% ipython --no-banner

In [1]: import numpy as np

In [2]: np.set_printoptions(precision=1, suppress=True, linewidth=200, floatmode="fixed")

In [3]: mat = np.load("w.npy")

In [4]: mat
Out[4]: 
array([[3, 3, 3],
       [3, 6, 6],
       [3, 6, 9]])

In [5]: vals, evecs = np.linalg.eig(mat)

In [6]: np.round(mat @ evecs[:, 0] - vals[0] * evecs[:, 0], 1) + 0
Out[6]: array([0.0, 0.0, 0.0])

In [7]: np.sort(np.linalg.eigvals(np.linalg.inv(mat)))
Out[7]: array([0.1, 0.5, 1.1])

In [8]: round(np.prod(vals), 1)
Out[8]: np.float64(27.0)

In [9]: np.sort(np.linalg.eigvals(mat.T))
Out[9]: array([ 0.9,  1.9, 15.1])

In [10]: vals, evecs = np.linalg.eigh(mat)

In [11]: evecs @ np.diag(vals) @ evecs.T
Out[11]: 
array([[3.0, 3.0, 3.0],
       [3.0, 6.0, 6.0],
       [3.0, 6.0, 9.0]])

In [12]: round(float(vals.sum()), 1), np.trace(mat)
Out[12]: (18.0, np.int64(18))

In [13]: np.linalg.eigvalsh(mat + 3 * np.eye(3))
Out[13]: array([ 3.9,  4.9, 18.1])

In [14]: np.round(evecs.T @ evecs, 1) + 0
Out[14]: 
array([[1.0, 0.0, 0.0],
       [0.0, 1.0, 0.0],
       [0.0, 0.0, 1.0]])

In [15]: (vals > 1e-8).sum(), (vals < -1e-8).sum()
Out[15]: (np.int64(3), np.int64(0))

In [16]: vals
Out[16]: array([ 0.9,  1.9, 15.1])

In [17]: np.unique(vals.round(6) + 0, return_counts=True)[1]
Out[17]: array([1, 1, 1])

In [18]: np.round(evecs.T @ mat @ evecs, 1) + 0
Out[18]: 
array([[ 0.9,  0.0,  0.0],
       [ 0.0,  1.9,  0.0],
       [ 0.0,  0.0, 15.1]])

In [19]: np.abs(evecs[:, -1])
Out[19]: array([0.3, 0.6, 0.7])

In [20]: np.abs(evecs[:, -1]).round(6).argmax()
Out[20]: np.int64(2)

In [21]: x = np.ones(3)

In [22]: for _ in range(4):
    ...:     x = mat @ x
    ...:     x /= np.linalg.norm(x)
    ...:     print(round(x @ mat @ x, 1))
    ...: 
15.1
15.1
15.1
15.1

In [23]: x
Out[23]: array([0.3, 0.6, 0.7])

In [24]: out = np.linalg.inv(mat)

In [25]: out.round(1) + 0
Out[25]: 
array([[ 0.7, -0.3,  0.0],
       [-0.3,  0.7, -0.3],
       [ 0.0, -0.3,  0.3]])

In [26]: np.round(mat @ out, 1) + 0
Out[26]: 
array([[1.0, 0.0, 0.0],
       [0.0, 1.0, 0.0],
       [0.0, 0.0, 1.0]])

In [27]: (np.abs(out) > 1e-9).astype(int)
Out[27]: 
array([[1, 1, 0],
       [1, 1, 1],
       [0, 1, 1]])

In [28]: np.round(np.linalg.det(mat) * out, 1) + 0
Out[28]: 
array([[18.0, -9.0,  0.0],
       [-9.0, 18.0, -9.0],
       [ 0.0, -9.0,  9.0]])

In [29]: np.round(np.linalg.det(mat) * np.linalg.det(out), 1)
Out[29]: np.float64(1.0)

In [30]: np.linalg.inv(out)
Out[30]: 
array([[3.0, 3.0, 3.0],
       [3.0, 6.0, 6.0],
       [3.0, 6.0, 9.0]])

In [31]: cent = 20 * np.array([[0.7, -0.7, -0.8, 2.2, 1.3, -0.6], [-0.7, 0.8, -0.3, 1.4, -0.1, 1.0]])

In [32]: rng = np.random.default_rng(9807)

In [33]: z = rng.integers(0, 2, 14)

In [34]: data = cent[z] + rng.normal(size=(14, 6))

In [35]: data
Out[35]: 
array([[ 14.2, -12.5, -16.0,  43.2,  26.9, -12.1],
       [ 14.3, -13.8, -15.8,  43.3,  25.0, -11.8],
       [ 13.2, -15.1, -14.1,  44.4,  25.4, -11.9],
       [-12.7,  16.8,  -7.4,  30.6,  -0.9,  18.6],
       [ 14.9, -14.7, -16.2,  44.5,  25.5, -12.3],
       [ 15.4, -14.8, -17.0,  44.1,  24.6, -12.8],
       [ 13.0, -14.6, -15.7,  43.9,  26.2, -12.9],
       [ 13.0, -13.3, -14.7,  43.7,  27.8, -11.7],
       [ 14.0, -14.4, -16.2,  43.4,  25.8, -12.4],
       [ 12.5, -15.8, -17.3,  43.8,  24.6, -10.6],
       [ 14.5, -13.2, -17.6,  43.5,  25.9, -11.6],
       [ 14.5, -13.6, -17.9,  43.1,  26.6, -12.3],
       [ 14.8, -13.3, -15.2,  43.2,  26.9, -11.6],
       [ 13.3, -13.9, -16.5,  43.6,  24.7, -12.3]])

In [36]: def softmax(z):
    ...:     e = np.exp(z - z.max(axis=-1, keepdims=True))
    ...:     return e / e.sum(axis=-1, keepdims=True)
    ...: 

In [37]: np.round(softmax(data[3] + 2), 1) + 0
Out[37]: array([0.0, 0.0, 0.0, 1.0, 0.0, 0.0])

In [38]: softmax(data).sum(axis=1)
Out[38]: array([1.0, 1.0, 1.0, 1.0, 1.0, 1.0, 1.0, 1.0, 1.0, 1.0, 1.0, 1.0, 1.0, 1.0])

In [39]: S = data @ data.T / np.sqrt(6)

In [40]: softmax(S).round(6).argmax(axis=1)
Out[40]: array([4, 4, 4, 3, 4, 4, 4, 4, 4, 4, 4, 4, 4, 4])
